In [1]: import numpy as np

In [2]: import numpy.linalg as la

In [3]: np.set_printoptions(suppress=True, linewidth=200)

In [4]: J = np.loadtxt("sample11.csv", delimiter=",")

In [5]: print(J)
[[ 2. -2.  3.  1.]
 [ 1.  2.  2. -1.]
 [-3.  1.  0.  0.]
 [-1. -2.  1.  2.]]

In [6]: rng = np.random.default_rng(55)

In [7]: lab = rng.permutation(4)

In [8]: Y = J[:, lab] * rng.choice([-1, 1], 4)

In [9]: print(Y)
[[ 1. -2.  2.  3.]
 [-1. -1. -2.  2.]
 [ 0.  3. -1.  0.]
 [ 2.  1.  2.  1.]]

In [10]: Uu, _, VT = la.svd(J.T @ Y)

In [11]: print(np.round(la.lstsq(J, Y)[0], 4) + 0)
[[ 0. -1.  0.  0.]
 [ 0.  0. -1.  0.]
 [ 0.  0.  0.  1.]
 [ 1.  0.  0.  0.]]

In [12]: m1 = np.load("layer1.npy")

In [13]: print(m1)
[[0. 0. 2.]
 [0. 0. 2.]
 [2. 2. 0.]]

In [14]: Y = np.array([[3, 2], [1, 3]])

In [15]: basis = np.kron(Y, m1)

In [16]: print(basis)
[[0. 0. 6. 0. 0. 4.]
 [0. 0. 6. 0. 0. 4.]
 [6. 6. 0. 4. 4. 0.]
 [0. 0. 2. 0. 0. 6.]
 [0. 0. 2. 0. 0. 6.]
 [2. 2. 0. 6. 6. 0.]]

In [17]: print(la.matrix_rank(basis))
4

In [18]: print(np.round(la.norm(basis, 2), 4), round(float(la.norm(Y, 2) * la.norm(m1, 2)), 4))
12.845 12.845

In [19]: print(basis.shape)
(6, 6)

In [20]: vec = np.array([-1, 2, 1, 0])

In [21]: y = J @ vec

In [22]: print(y)
[-3.  5.  5. -2.]

In [23]: print(np.round(la.solve(J.T, J[1]), 4) + 0)
[0. 1. 0. 0.]

In [24]: print(np.round(la.solve(J, y), 4) + 0)
[-1.  2.  1.  0.]

In [25]: print(np.round(la.solve(J, J[:, 1]), 4) + 0)
[0. 1. 0. 0.]

In [26]: Uu, s, VT = la.svd(m1)

In [27]: print(s.round(4))
[ 2.8284  2.8284 -0.    ]

In [28]: print(np.argmax(s[:-1] / (s[1:] + 1e-6)) + 1)
2

In [29]: Y = Uu[:, :2] @ np.diag(s[:2]) @ VT[:2]

In [30]: print(la.matrix_rank(m1, rtol=0.05))
2

In [31]: print(np.abs(m1 - Y).max())
0.0

In [32]: vec = np.array([3, 0, -1])

In [33]: print(m1 @ np.ones(3))
[2. 2. 4.]

In [34]: print(m1 @ (2 * vec))
[-4. -4. 12.]

In [35]: print(m1 @ vec)
[-2. -2.  6.]

In [36]: print(m1 @ np.eye(3)[1])
[0. 0. 2.]

In [37]: F = np.loadtxt("test18.csv", delimiter=",")

In [38]: print(F)
[[-1.  1.  1.]
 [ 1. -1.  1.]
 [ 1.  1. -1.]]

In [39]: print([round(float(la.det(m1[:i, :i])), 2) + 0 for i in range(1, 4)])
[0.0, 0.0, 0.0]

In [40]: print(np.all(la.eigvalsh(m1) > 0))
False

In [41]: feats = np.maximum(np.array([[0],
    ...:     [-9],
    ...:     [-5],
    ...:     [9],
    ...:     [6],
    ...:     [-6],
    ...:     [7],
    ...:     [4],
    ...:     [0],
    ...:     [8],
    ...:     [-8],
    ...:     [-5],
    ...:     [2],
    ...:     [-4],
    ...:     [4],
    ...:     [0],
    ...:     [6]]) @ np.array([[3, 1, -5]]) + np.array([0, 2, 1]), 0)

In [42]: print(feats)
[[ 0  2  1]
 [ 0  0 46]
 [ 0  0 26]
 [27 11  0]
 [18  8  0]
 [ 0  0 31]
 [21  9  0]
 [12  6  0]
 [ 0  2  1]
 [24 10  0]
 [ 0  0 41]
 [ 0  0 26]
 [ 6  4  0]
 [ 0  0 21]
 [12  6  0]
 [ 0  2  1]
 [18  8  0]]

In [43]: O, vecs = la.qr(feats[:, :1])[0], la.qr(feats[:, 1:])[0]

In [44]: s = la.svd(O.T @ vecs, compute_uv=False)

In [45]: print((s > 0.9).sum())
1

In [46]: print(s.round(4))
[0.9848]

In [47]: basis = feats[[0, 12]].astype(float)

In [48]: for _ in range(6):
    ...:     lab = la.norm(feats[:, None] - basis, axis=-1).argmin(axis=1)
    ...:     basis = np.array([feats[lab == j].mean(axis=0) for j in range(2)])
    ...: 

In [49]: print(lab)
[1 0 0 1 1 0 1 1 1 1 0 0 1 0 1 1 1]

In [50]: print(np.abs(basis[1] - basis[0]).argmax())
2

In [51]: print(np.round(basis[1] - basis[0], 4))
[ 12.5455   6.1818 -31.5606]

In [52]: cen = (feats - feats.mean(axis=0)) / feats.std(axis=0)

In [53]: print(cen.std(axis=0))
[1. 1. 1.]

In [54]: beta = la.lstsq(np.delete(cen, 0, axis=1), cen[:, 0])[0]

In [55]: print(round(float(1 - np.var(cen[:, 0] - np.delete(cen, 0, axis=1) @ beta)), 4))
0.9914

In [56]: print(np.abs(beta).argmax())
0

In [57]: Y = np.c_[feats[:, :1] @ np.array([[7]]), np.array([2, 2, 3, 1, 1, 3, 0, 2, 0, 2, 0, 3, 0, 1, 0, 2, 0])]

In [58]: print(Y)
[[  0   2]
 [  0   2]
 [  0   3]
 [189   1]
 [126   1]
 [  0   3]
 [147   0]
 [ 84   2]
 [  0   0]
 [168   2]
 [  0   0]
 [  0   3]
 [ 42   0]
 [  0   1]
 [ 84   0]
 [  0   2]
 [126   0]]

In [59]: print(la.matrix_rank(Y))
2

In [60]: print(np.round(la.lstsq(feats, Y[:, 0])[0], 4) + 0)
[7. 0. 0.]

In [61]: Y = feats / la.norm(feats, axis=1, keepdims=True)

In [62]: C2 = Y @ Y.T

In [63]: print((C2 - 2 * np.eye(17)).round(6).argmax(axis=1))
[ 8  2  1  9 16  1  9 14  0  3  1  1  7  1  7  0  4]

In [64]: A = np.loadtxt("case7.csv", delimiter=",")

In [65]: print(A)
[[ 2.  2.  2. -8.]
 [ 0.  1. -1. -5.]
 [ 0.  0.  0. -1.]
 [ 0.  0. -2.  0.]]

In [66]: print(round(la.det(A[::-1]), 4))
-4.0

In [67]: print(np.kron(np.eye(2, dtype=int), A))
[[ 2.  2.  2. -8.  0.  0.  0. -0.]
 [ 0.  1. -1. -5.  0.  0. -0. -0.]
 [ 0.  0.  0. -1.  0.  0.  0. -0.]
 [ 0.  0. -2.  0.  0.  0. -0.  0.]
 [ 0.  0.  0. -0.  2.  2.  2. -8.]
 [ 0.  0. -0. -0.  0.  1. -1. -5.]
 [ 0.  0.  0. -0.  0.  0.  0. -1.]
 [ 0.  0. -0.  0.  0.  0. -2.  0.]]

In [68]: print(np.round(la.eigvals(A).sum().real, 4))
3.0

In [69]: print(round(float(la.det(A.T)), 4))
-4.0

In [70]: print(np.einsum("ij,ji->", A, A))
9.0

In [71]: f, v = A[1], A[0]

In [72]: print(f @ f)
27.0

In [73]: p = (f @ v) / (f @ f) * f

In [74]: print(round(float((v - p) @ f), 4))
0.0

In [75]: print(np.round(v - p, 4))
[ 2.      0.5185  3.4815 -0.5926]

In [76]: print(la.matrix_rank(np.outer(f, v)))
1

In [77]: P = np.triu(np.array([[1, 1, -2, -3], [0, -2, 1, -2], [0, -1, -3, -3], [-2, 1, 3, 2]]), 1) + np.eye(4)

In [78]: Y = P @ A @ la.inv(P)

In [79]: print(round(float(la.det(Y)), 4))
-4.0

In [80]: print(Y)
[[ 2.  1. 10. 27.]
 [ 0.  1.  2.  2.]
 [ 0.  0.  6. 17.]
 [ 0.  0. -2. -6.]]

In [81]: print(np.round(np.poly(Y), 4) + 0)
[ 1. -3.  0.  6. -4.]

In [82]: print(np.trace(Y), np.trace(A))
3.0 3.0

In [83]: M = np.load("run12.npy")

In [84]: print(M)
[[  5.0141  -5.7692  -7.9248   8.0778]
 [  2.1233   4.8348  10.2563   7.2824]
 [-16.686    6.3509   0.8061  -0.2224]]

In [85]: def softmax(z):
    ...:     e = np.exp(z - z.max(axis=-1, keepdims=True))
    ...:     return e / e.sum(axis=-1, keepdims=True)
    ...: 

In [86]: print(np.round(softmax(M).sum(axis=1), 4))
[1. 1. 1.]

In [87]: print(np.round(softmax(M[1]), 4))
[0.0003 0.0042 0.9471 0.0484]

In [88]: print(np.round(softmax(M[1] + -2), 4))
[0.0003 0.0042 0.9471 0.0484]

In [89]: S = M @ M.T / np.sqrt(4)

In [90]: print(np.round(softmax(S), 4) + 0)
[[1. 0. 0.]
 [0. 1. 0.]
 [0. 0. 1.]]

In [91]: Y = np.array([[-3, -2], [-3, -2]])

In [92]: basis = np.kron(Y, M)

In [93]: print(basis.shape)
(6, 8)

In [94]: f = np.array([3, 1])

In [95]: print(np.round(np.cross(M[2, :3], M[0, :3]), 4))
[ -45.6791 -128.1913   64.4208]

In [96]: print(np.round(np.array([np.convolve(row, f, "same") for row in M]), 4))
[[ 15.0423 -12.2935 -29.5436  16.3086]
 [  6.3699  16.6277  35.6037  32.1035]
 [-50.058    2.3667   8.7692   0.1389]]

In [97]: t = np.radians(135)

In [98]: r_ = np.eye(4)

In [99]: r_[2, 2] = r_[3, 3] = np.cos(t)

In [100]: r_[2, 3], r_[3, 2] = -np.sin(t), np.sin(t)

In [101]: print(r_.round(4))
[[ 1.      0.      0.      0.    ]
 [ 0.      1.      0.      0.    ]
 [ 0.      0.     -0.7071 -0.7071]
 [ 0.      0.      0.7071 -0.7071]]

In [102]: Y = M @ r_.T

In [103]: print(np.round(la.svd(M, compute_uv=False), 4), np.round(la.svd(Y, compute_uv=False), 4))
[20.0001 14.      9.8001] [20.0001 14.      9.8001]

In [104]: W0 = np.array([[2, 0, 3, 0], [2, 0, 3, 0], [4, 0, 6, 0], [0, 0, 0, 0]])

In [105]: Y = np.array([[-3, 1, -3], [-3, 1, 1], [-1, 2, 2], [3, -1, 1]])

In [106]: print(np.einsum("ik,kj->ji", W0, Y))
[[ -9  -9 -18   0]
 [  8   8  16   0]
 [  0   0   0   0]]

In [107]: print(np.einsum("ik,kj->ij", W0, Y))
[[ -9   8   0]
 [ -9   8   0]
 [-18  16   0]
 [  0   0   0]]

In [108]: print(np.vstack([W0, Y.T]).shape)
(7, 4)

In [109]: Uu, s, VT = la.svd(W0)

In [110]: print(s.round(4) + 0)
[8.8318 0.     0.     0.    ]

In [111]: Y = Uu[:, :1] @ np.diag(s[:1]) @ VT[:1]

In [112]: print(la.matrix_rank(Y))
1

In [113]: print(round(float(la.norm(W0 - Y) / la.norm(W0)), 4))
0.0

In [114]: print(round(la.norm(W0 - Y, 2), 4), round(float(s[1]), 4))
0.0 0.0

In [115]: print(np.round(np.abs(W0 - Y).max(), 4))
0.0

In [116]: f = np.array([0, 1, 2, 3])

In [117]: data = np.array([np.roll(f, i) for i in range(4)])

In [118]: print(data)
[[0 1 2 3]
 [3 0 1 2]
 [2 3 0 1]
 [1 2 3 0]]

In [119]: Y = data / la.norm(data, axis=1, keepdims=True)

In [120]: C2 = Y @ Y.T

In [121]: print(C2.round(4))
[[1.     0.5714 0.4286 0.5714]
 [0.5714 1.     0.5714 0.4286]
 [0.4286 0.5714 1.     0.5714]
 [0.5714 0.4286 0.5714 1.    ]]

In [122]: print(np.round(la.norm(Y, axis=1), 4))
[1. 1. 1. 1.]
